$ python3 -q
>>> import numpy as np
>>> np.set_printoptions(suppress=True, linewidth=160)
>>> K = np.loadtxt("data.csv", delimiter=",")
>>> K
array([[0., 0., 1., 0.],
       [0., 0., 0., 1.],
       [1., 0., 0., 0.],
       [0., 1., 0., 0.]])
>>> # splits into 2 blocks
>>> np.round(np.linalg.eigvals(K), 2)
array([ 1., -1.,  1., -1.])
>>> np.einsum("ii->", K)
np.float64(0.0)
>>> np.poly(K)
array([ 1.,  0., -2.,  0.,  1.])
>>> np.round(np.linalg.eigvals(K).sum().real, 2)
np.float64(0.0)
>>> np.round(np.linalg.det(2 * K), 2), np.round(np.linalg.det(K), 2)
(np.float64(16.0), np.float64(1.0))
>>> vals, evecs = np.linalg.eigh(K)
>>> np.round(evecs.T @ K @ evecs, 2) + 0
array([[-1.,  0.,  0.,  0.],
       [ 0., -1.,  0.,  0.],
       [ 0.,  0.,  1.,  0.],
       [ 0.,  0.,  0.,  1.]])
>>> (vals > 1e-8).sum(), (vals < -1e-8).sum()
(np.int64(2), np.int64(2))
>>> vals.sum(), np.trace(K)
(np.float64(0.0), np.float64(0.0))
>>> vals
array([-1., -1.,  1.,  1.])
>>> np.unique(vals.round(6) + 0, return_counts=True)[1]
array([2, 2])
>>> np.round(evecs.T @ evecs, 2) + 0
array([[1., 0., 0., 0.],
       [0., 1., 0., 0.],
       [0., 0., 1., 0.],
       [0., 0., 0., 1.]])
>>> K @ np.ones(4)
array([1., 1., 1., 1.])
>>> (K @ K)[0]
array([1., 0., 0., 0.])
>>> np.allclose(K @ K.T, K.T @ K)
True
>>> F = np.array([[-0.5, 1.1, 0.7],
...     [-0.1, -0.1, 1.8],
...     [1.0, 2.2, 1.0],
...     [-0.5, -0.1, -1.3],
...     [-0.5, -0.3, 1.4],
...     [1.1, 1.0, -0.3],
...     [0.0, -0.2, -2.2],
...     [-0.7, -1.1, 0.5],
...     [-1.0, -0.2, 1.1],
...     [-2.0, 0.0, 1.7],
...     [0.1, -1.6, 1.9],
...     [1.1, 0.7, 0.8],
...     [-0.5, 0.0, -1.8],
...     [1.2, -0.6, -0.6],
...     [0.1, 1.1, 1.0],
...     [-0.1, 1.6, 1.5],
...     [0.8, -0.7, -0.6],
...     [-1.2, 0.9, 1.4],
...     [-0.9, -0.8, 0.7],
...     [1.2, 0.5, -1.0],
...     [-0.8, 1.1, 1.8],
...     [0.0, 1.6, -1.0],
...     [1.6, 0.6, -0.8]])
>>> rng = np.random.default_rng(11)
>>> F[:, 2] = 2 * F[:, 1] + 0.02 * rng.normal(size=23)
>>> F.round(2)
array([[-0.5 ,  1.1 ,  2.2 ],
       [-0.1 , -0.1 , -0.17],
       [ 1.  ,  2.2 ,  4.42],
       [-0.5 , -0.1 , -0.21],
       [-0.5 , -0.3 , -0.61],
       [ 1.1 ,  1.  ,  1.99],
       [ 0.  , -0.2 , -0.39],
       [-0.7 , -1.1 , -2.2 ],
       [-1.  , -0.2 , -0.39],
       [-2.  ,  0.  , -0.04],
       [ 0.1 , -1.6 , -3.17],
       [ 1.1 ,  0.7 ,  1.4 ],
       [-0.5 ,  0.  ,  0.01],
       [ 1.2 , -0.6 , -1.2 ],
       [ 0.1 ,  1.1 ,  2.19],
       [-0.1 ,  1.6 ,  3.21],
       [ 0.8 , -0.7 , -1.38],
       [-1.2 ,  0.9 ,  1.8 ],
       [-0.9 , -0.8 , -1.6 ],
       [ 1.2 ,  0.5 ,  1.01],
       [-0.8 ,  1.1 ,  2.18],
       [ 0.  ,  1.6 ,  3.17],
       [ 1.6 ,  0.6 ,  1.21]])
>>> np.linalg.matrix_rank(F, rtol=0.1)
np.int64(2)
>>> round(np.log10(np.linalg.cond(F)))
3
